% ipython --no-banner

In [1]: import numpy as np

In [2]: np.set_printoptions(precision=1, suppress=True, linewidth=140)

In [3]: data = 5 * np.eye(7) + np.ones((7, 7))

In [4]: data
Out[4]: 
array([[6., 1., 1., 1., 1., 1., 1.],
       [1., 6., 1., 1., 1., 1., 1.],
       [1., 1., 6., 1., 1., 1., 1.],
       [1., 1., 1., 6., 1., 1., 1.],
       [1., 1., 1., 1., 6., 1., 1.],
       [1., 1., 1., 1., 1., 6., 1.],
       [1., 1., 1., 1., 1., 1., 6.]])

In [5]: U, sigma, VT = np.linalg.svd(data, full_matrices=False)

In [6]: (sigma > 1e-8).sum()
Out[6]: np.int64(7)

In [7]: round(float(np.sqrt((sigma ** 2).sum())), 1), round(float(np.linalg.norm(data)), 1)
Out[7]: (17.1, 17.1)

In [8]: np.abs(VT[0])
Out[8]: array([0.4, 0.4, 0.4, 0.4, 0.4, 0.4, 0.4])

In [9]: np.round(VT @ VT.T, 1) + 0
Out[9]: 
array([[1., 0., 0., 0., 0., 0., 0.],
       [0., 1., 0., 0., 0., 0., 0.],
       [0., 0., 1., 0., 0., 0., 0.],
       [0., 0., 0., 1., 0., 0., 0.],
       [0., 0., 0., 0., 1., 0., 0.],
       [0., 0., 0., 0., 0., 1., 0.],
       [0., 0., 0., 0., 0., 0., 1.]])

In [10]: data @ np.ones(7)
Out[10]: array([12., 12., 12., 12., 12., 12., 12.])

In [11]: np.allclose(data @ data.T, data.T @ data)
Out[11]: True

In [12]: (data @ data)[0]
Out[12]: array([42., 17., 17., 17., 17., 17., 17.])

In [13]: np.sort(np.abs(np.fft.fft(data[0]))), np.sort(np.linalg.svd(data, compute_uv=False))
Out[13]: 
(array([ 5.,  5.,  5.,  5.,  5.,  5., 12.]),
 array([ 5.,  5.,  5.,  5.,  5.,  5., 12.]))

In [14]: np.fft.fft(data[0])
Out[14]: array([12.+0.j,  5.+0.j,  5.+0.j,  5.+0.j,  5.+0.j,  5.+0.j,  5.+0.j])
